% python3 -q
>>> import numpy as np
>>> import numpy.linalg as la
>>> np.set_printoptions(precision=3, suppress=True, linewidth=140)
>>> mat = np.loadtxt("dump.csv", delimiter=",")
>>> mat
array([[2., 1., 1., 2., 2.],
       [1., 4., 4., 2., 3.],
       [1., 4., 0., 3., 3.],
       [2., 2., 3., 0., 2.],
       [2., 3., 3., 2., 4.]])
>>> x0 = np.array([-3, -2, 2, 0, 2])
>>> mat * x0
array([[-6., -2.,  2.,  0.,  4.],
       [-3., -8.,  8.,  0.,  6.],
       [-3., -8.,  0.,  0.,  6.],
       [-6., -4.,  6.,  0.,  4.],
       [-6., -6.,  6.,  0.,  8.]])
>>> mat @ np.eye(5)[2]
array([1., 4., 0., 3., 3.])
>>> (mat * x0).sum(axis=1)
array([-2.,  3., -5.,  0.,  2.])
>>> la.norm(mat @ x0) <= la.norm(mat, 2) * la.norm(x0) + 1e-9
np.True_
>>> (mat @ x0).argmax()
np.int64(1)
>>> print(mat @ np.ones(5))
[ 8. 14. 11.  9. 14.]
>>> print(mat @ (2 * x0))
[ -4.   6. -10.   0.   4.]
>>> np.trace(mat)
np.float64(10.0)
>>> round(float(np.abs(la.eigvals(mat)).max()), 3)
11.814
>>> mat @ mat
array([[14., 20., 18., 13., 22.],
       [20., 46., 32., 28., 42.],
       [18., 32., 35., 16., 32.],
       [13., 28., 16., 21., 27.],
       [22., 42., 32., 27., 42.]])
>>> np.round(la.det(mat), 3)
np.float64(58.0)
>>> np.allclose(mat, mat.T)
True
>>> mat.inv()
Traceback (most recent call last):
  File "<python-input-18>", line 1, in <module>
    mat.inv()
    ^^^^^^^
AttributeError: 'numpy.ndarray' object has no attribute 'inv'
>>> la.determinant(mat)
Traceback (most recent call last):
  File "<python-input-19>", line 1, in <module>
    la.determinant(mat)
    ^^^^^^^^^^^^^^
AttributeError: module 'numpy.linalg' has no attribute 'determinant'
>>> (mat + mat.T) / 2
array([[2., 1., 1., 2., 2.],
       [1., 4., 4., 2., 3.],
       [1., 4., 0., 3., 3.],
       [2., 2., 3., 0., 2.],
       [2., 3., 3., 2., 4.]])
>>> feats = np.loadtxt("run8.csv", delimiter=",")
>>> feats
array([[-2.384, -2.384, -5.153,  2.384,  1.384,  5.974],
       [ 0.04 ,  0.04 ,  2.121, -0.04 , -1.04 ,  1.933],
       [ 6.523,  6.523, 21.568, -6.523, -7.523, -8.871],
       [-0.078, -0.078,  1.765,  0.078, -0.922,  2.131],
       [ 3.213,  3.213, 11.638, -3.213, -4.213, -3.355],
       [ 2.907,  2.907, 10.722, -2.907, -3.907, -2.846],
       [-1.51 , -1.51 , -2.531,  1.51 ,  0.51 ,  4.517],
       [ 1.731,  1.731,  7.194, -1.731, -2.731, -0.886],
       [-3.797, -3.797, -9.39 ,  3.797,  2.797,  8.328],
       [ 2.573,  2.573,  9.72 , -2.573, -3.573, -2.289],
       [-1.829, -1.829, -3.487,  1.829,  0.829,  5.048],
       [-3.562, -3.562, -8.685,  3.562,  2.562,  7.936]])
>>> Ac = feats - feats.mean(axis=0)
>>> evecs = la.svd(Ac)[2][:2]
>>> Y = Ac - Ac @ evecs.T @ evecs
>>> round(la.norm(Y) / la.norm(Ac), 3)
np.float64(0.0)
>>> C2 = np.cov(feats, rowvar=False)
>>> print(feats.std(axis=0))
[3.002 3.002 9.006 3.002 3.002 5.003]
>>> np.corrcoef(feats.T)
array([[ 1.,  1.,  1., -1., -1., -1.],
       [ 1.,  1.,  1., -1., -1., -1.],
       [ 1.,  1.,  1., -1., -1., -1.],
       [-1., -1., -1.,  1.,  1.,  1.],
       [-1., -1., -1.,  1.,  1.,  1.],
       [-1., -1., -1.,  1.,  1.,  1.]])
>>> print(np.median(feats, axis=0))
[-0.019 -0.019  1.943  0.019 -0.981  2.032]
>>> C2
array([[  9.831,   9.831,  29.493,  -9.831,  -9.831, -16.385],
       [  9.831,   9.831,  29.493,  -9.831,  -9.831, -16.385],
       [ 29.493,  29.493,  88.476, -29.493, -29.493, -49.154],
       [ -9.831,  -9.831, -29.493,   9.831,   9.831,  16.385],
       [ -9.831,  -9.831, -29.493,   9.831,   9.831,  16.385],
       [-16.385, -16.385, -49.154,  16.385,  16.385,  27.308]])
>>> C2.shape
(6, 6)
>>> np.argsort(-feats.std(axis=0).round(6), kind="stable")
array([2, 5, 0, 1, 3, 4])
>>> np.round(la.eigvalsh(C2)[::-1], 3) + 0
array([155.108,   0.   ,   0.   ,   0.   ,   0.   ,   0.   ])
